$ python3 -q
>>> import numpy as np
>>> from numpy import linalg as LA
>>> np.set_printoptions(suppress=True, linewidth=200)
>>> rd = lambda a: np.round(a, 2) + 0
>>> rng = np.random.default_rng(5551)
>>> idx = rng.integers(0, 2, 3)
>>> J = (idx[:, None] == idx) * 5 + np.eye(3)
>>> J
array([[6., 0., 5.],
       [0., 6., 0.],
       [5., 0., 6.]])
>>> # splits into 2 blocks
>>> hat = np.triu(np.array([[-1, 0, 2], [2, -1, 0], [1, 0, -1]]), 1) + np.eye(3)
>>> B = hat @ J @ LA.inv(hat)
>>> rd(np.poly(B))
array([  1., -18.,  83., -66.])
>>> rd(LA.det(B))
np.float64(66.0)
>>> M = np.vander(np.arange(5) - 3, 4, increasing=True)
>>> M
array([[  1,  -3,   9, -27],
       [  1,  -2,   4,  -8],
       [  1,  -1,   1,  -1],
       [  1,   0,   0,   0],
       [  1,   1,   1,   1]])
>>> x = np.array([1, -1, -1, 2])
>>> y = M @ x
>>> rd(LA.solve(M.T @ M, M.T @ y))
array([ 1., -1., -1.,  2.])
>>> rd(LA.pinv(M) @ M)
array([[1., 0., 0., 0.],
       [0., 1., 0., 0.],
       [0., 0., 1., 0.],
       [0., 0., 0., 1.]])
>>> y = y + 0.3 * rng.normal(size=5)
>>> rd(y)
array([-58.71, -17.01,  -1.06,   1.3 ,   0.92])
>>> beta, *_ = LA.lstsq(M, y)
>>> rd(beta)
array([ 1.22, -0.98, -1.23,  1.92])
>>> [round(float(LA.norm(LA.solve(M.T @ M + lam * np.eye(4), M.T @ y))), 2) for lam in (0, 1, 10, 100)]
[2.76, 2.33, 2.04, 1.83]
>>> rd(M.T @ (y - M @ beta))
array([0., 0., 0., 0.])
>>> U, sv, VT = LA.svd(M)
>>> np.argmax(sv[:-1] / (sv[1:] + 1e-6)) + 1
np.int64(1)
>>> B = U[:, :1] @ np.diag(sv[:1]) @ VT[:1]
>>> rd(LA.norm(M - B) / LA.norm(M))
np.float64(0.1)
>>> LA.matrix_rank(M, rtol=0.05)
np.int64(3)
>>> arr = np.loadtxt("out14.csv", delimiter=",")
>>> arr
array([[ 4.82, -4.15, -1.97,  6.17],
       [ 1.35,  6.77,  4.16,  1.98],
       [ 3.26, -3.23, -1.53,  6.23],
       [ 5.82, -3.73, -2.3 ,  5.2 ],
       [ 3.02, -4.07, -1.76,  7.22],
       [ 6.67, -4.86, -2.3 ,  6.83],
       [ 5.3 , -3.27, -0.67,  6.42],
       [ 3.3 , -7.12, -0.54,  5.97],
       [-0.19,  5.07,  4.57,  1.47],
       [ 4.21, -4.36, -2.68,  8.26],
       [-0.72,  5.54,  4.51,  1.04],
       [-0.6 ,  5.5 ,  5.56,  2.46],
       [ 4.14, -3.21, -2.21,  5.61],
       [-0.78,  6.92,  1.71,  0.48],
       [ 2.16,  6.06,  3.94, -0.2 ],
       [ 4.03, -2.85, -1.38,  7.83],
       [ 5.42, -4.75, -1.16,  6.93],
       [ 6.46, -4.88, -1.48,  6.79],
       [ 3.47, -5.55, -3.25,  5.66],
       [ 2.61, -4.22, -1.29,  6.79],
       [-1.74,  5.66,  5.12,  1.33],
       [ 6.33, -3.94, -0.64,  5.1 ],
       [ 2.08, -4.72, -1.27,  7.37],
       [ 0.4 ,  7.18,  2.53,  0.7 ],
       [ 0.95,  4.34,  2.89,  1.17],
       [-1.74,  5.59,  3.84,  1.52],
       [-0.88,  7.71,  1.41,  0.85],
       [-1.52,  4.78,  3.27,  3.55],
       [-1.19,  4.37,  2.66, -0.04]])
>>> B = np.c_[arr[:, :2] @ np.array([[0, 2], [1, 1]]), np.array([0, 3, 5, 4, 0, 3, 4, 4, 1, 0, 2, 4, 1, 3, 5, 2, 2, 3, 2, 3, 1, 1, 3, 1, 1, 1, 5, 0, 3])]
>>> rd(B)
array([[-4.15,  5.49,  0.  ],
       [ 6.77,  9.47,  3.  ],
       [-3.23,  3.29,  5.  ],
       [-3.73,  7.91,  4.  ],
       [-4.07,  1.97,  0.  ],
       [-4.86,  8.48,  3.  ],
       [-3.27,  7.33,  4.  ],
       [-7.12, -0.52,  4.  ],
       [ 5.07,  4.69,  1.  ],
       [-4.36,  4.06,  0.  ],
       [ 5.54,  4.1 ,  2.  ],
       [ 5.5 ,  4.3 ,  4.  ],
       [-3.21,  5.07,  1.  ],
       [ 6.92,  5.36,  3.  ],
       [ 6.06, 10.38,  5.  ],
       [-2.85,  5.21,  2.  ],
       [-4.75,  6.09,  2.  ],
       [-4.88,  8.04,  3.  ],
       [-5.55,  1.39,  2.  ],
       [-4.22,  1.  ,  3.  ],
       [ 5.66,  2.18,  1.  ],
       [-3.94,  8.72,  1.  ],
       [-4.72, -0.56,  3.  ],
       [ 7.18,  7.98,  1.  ],
       [ 4.34,  6.24,  1.  ],
       [ 5.59,  2.11,  1.  ],
       [ 7.71,  5.95,  5.  ],
       [ 4.78,  1.74,  0.  ],
       [ 4.37,  1.99,  3.  ]])
>>> rd(LA.lstsq(arr, B[:, 0])[0])
array([0., 1., 0., 0.])
>>> LA.matrix_rank(B)
np.int64(3)
>>> rd(LA.norm(LA.qr(arr)[0].T @ B, axis=0) ** 2 / ((B ** 2).sum(axis=0) + 1e-12))
array([1.  , 1.  , 0.65])
>>> u, v = B[9], B[3]
>>> rd(u @ v)
np.float64(48.38)
>>> p = (u @ v) / (u @ u) * u
>>> rd((v - p) @ u)
np.float64(0.0)
>>> rd(LA.norm(u + v) ** 2 + LA.norm(u - v) ** 2)
np.float64(255.95)
>>> rd(p)
array([-5.94,  5.53,  0.  ])
